$ python -q
>>> import numpy as np
>>> np.set_printoptions(precision=3, suppress=True, linewidth=200)
>>> def rd(a):
...     return np.round(a, 3) + 0
... 
>>> E = np.load("out13.npy")
>>> E
array([[-4,  0,  0,  0],
       [ 0,  0,  0, -5],
       [ 0,  0,  4,  0],
       [ 0, -8,  0,  0]])
>>> vec = np.array([-2, 0, -2, 1])
>>> y = E @ vec
>>> y
array([ 8, -5, -8,  0])
>>> rd(np.linalg.solve(E, y))
array([-2.,  0., -2.,  1.])
>>> rd(np.linalg.solve(E, y + E[:, 1]))
array([-2.,  1., -2.,  1.])
>>> feats = np.load("w.npy")
>>> feats
array([[2, 0, 2, 2, 0, 2, 3, 0, 0, 0, 0],
       [0, 1, 0, 0, 0, 0, 0, 0, 0, 0, 0],
       [2, 0, 2, 2, 0, 2, 3, 0, 0, 0, 0],
       [0, 0, 3, 2, 0, 0, 0, 0, 0, 0, 0],
       [0, 3, 0, 0, 1, 0, 0, 0, 0, 0, 0],
       [0, 0, 3, 3, 0, 0, 1, 0, 0, 0, 0],
       [0, 0, 0, 0, 0, 2, 1, 0, 0, 0, 0],
       [0, 0, 0, 0, 0, 0, 0, 0, 0, 3, 2],
       [0, 0, 0, 0, 0, 0, 0, 1, 2, 0, 2],
       [0, 0, 0, 0, 0, 0, 0, 1, 0, 3, 0],
       [0, 0, 0, 0, 0, 0, 0, 3, 3, 0, 3]])
>>> # rows 0 and 2 are equal
>>> rd(feats @ np.linalg.pinv(feats) @ feats)
array([[2., 0., 2., 2., 0., 2., 3., 0., 0., 0., 0.],
       [0., 1., 0., 0., 0., 0., 0., 0., 0., 0., 0.],
       [2., 0., 2., 2., 0., 2., 3., 0., 0., 0., 0.],
       [0., 0., 3., 2., 0., 0., 0., 0., 0., 0., 0.],
       [0., 3., 0., 0., 1., 0., 0., 0., 0., 0., 0.],
       [0., 0., 3., 3., 0., 0., 1., 0., 0., 0., 0.],
       [0., 0., 0., 0., 0., 2., 1., 0., 0., 0., 0.],
       [0., 0., 0., 0., 0., 0., 0., 0., 0., 3., 2.],
       [0., 0., 0., 0., 0., 0., 0., 1., 2., 0., 2.],
       [0., 0., 0., 0., 0., 0., 0., 1., 0., 3., 0.],
       [0., 0., 0., 0., 0., 0., 0., 3., 3., 0., 3.]])
>>> np.linalg.lstsq(feats[:-1].T, feats[-1])[2]
np.int32(9)
>>> rd(np.trace(np.linalg.pinv(feats) @ feats))
np.float64(10.0)
>>> np.allclose(feats[:-1].T @ np.linalg.lstsq(feats[:-1].T, feats[-1])[0], feats[-1])
False
>>> np.unique(feats.round(6), axis=0).shape
(10, 11)
>>> rng = np.random.default_rng(2388)
>>> other = feats + rng.integers(-2, 3, (11, 10)) @ rng.integers(-2, 3, (10, 11))
>>> other
array([[ -8,   3,  -6,   3,  -2,  10,   9,  -3,  -9,   3,  13],
       [ -5,  -4, -11,  -6,  16,   3,   0, -10,  -4,   2,  -5],
       [  8,   0,  12,   2,   9,   8,   1,   4,   2,   7,   9],
       [ -8,  -1,   2,   0,   2,   6,   8,  -4,  -1,   2,  -2],
       [  1,   4,  -7,   0,   5,   1,  -8,  -6,  -2,   6,   8],
       [ -7,  -3,   7,   6,   4,  10, -10, -13,  -4,  10,   2],
       [ -4,   1,   2,  -7,   6,  20,   6,  -4,   0,   8,   3],
       [  1,   1, -11,  -7,   7,   5,   1,  -8,   4,   7,  -3],
       [ -7,   5,  -7,  -2,   4,   7,   1,   6,  -3,   1,  -6],
       [ -4,   2,  -5,   2,   3,   1, -10,   1,  -7,   5,   5],
       [  0,  -3,   3,   0,   5,   1,  -2,  -3,   6,   5,   0]])
>>> np.linalg.matrix_rank(other - feats, tol=1e-8)
np.int64(10)
>>> np.abs(other - feats).sum(axis=1)
array([66, 67, 55, 37, 44, 71, 58, 54, 52, 41, 31])
>>> other - feats
array([[-10,   3,  -8,   1,  -2,   8,   6,  -3,  -9,   3,  13],
       [ -5,  -5, -11,  -6,  16,   3,   0, -10,  -4,   2,  -5],
       [  6,   0,  10,   0,   9,   6,  -2,   4,   2,   7,   9],
       [ -8,  -1,  -1,  -2,   2,   6,   8,  -4,  -1,   2,  -2],
       [  1,   1,  -7,   0,   4,   1,  -8,  -6,  -2,   6,   8],
       [ -7,  -3,   4,   3,   4,  10, -11, -13,  -4,  10,   2],
       [ -4,   1,   2,  -7,   6,  18,   5,  -4,   0,   8,   3],
       [  1,   1, -11,  -7,   7,   5,   1,  -8,   4,   4,  -5],
       [ -7,   5,  -7,  -2,   4,   7,   1,   5,  -5,   1,  -8],
       [ -4,   2,  -5,   2,   3,   1, -10,   0,  -7,   2,   5],
       [  0,  -3,   3,   0,   5,   1,  -2,  -6,   3,   5,  -3]])
>>> F = np.load("data.npy")
>>> F
array([[ 3, -2, -2, -2,  1, -2,  4, -2, -2, -1,  3],
       [ 5,  0,  0,  0,  3,  0,  6,  0,  0,  1,  5],
       [ 2, -3, -3, -3,  0, -3,  3, -3, -3, -2,  2],
       [ 5,  0,  0,  0,  3,  0,  6,  0,  0,  1,  5],
       [ 2, -3, -3, -3,  0, -3,  3, -3, -3, -2,  2],
       [ 2, -3, -3, -3,  0, -3,  3, -3, -3, -2,  2],
       [ 2, -3, -3, -3,  0, -3,  3, -3, -3, -2,  2],
       [ 4, -1, -1, -1,  2, -1,  5, -1, -1,  0,  4]])
>>> f = np.array([6, 4, 2, 8])
>>> other = E + np.outer(f, np.eye(4)[1])
>>> rd(np.linalg.det(other) / np.linalg.det(E)), rd(1 + np.linalg.solve(E, f)[1])
(np.float64(0.0), np.float64(0.0))
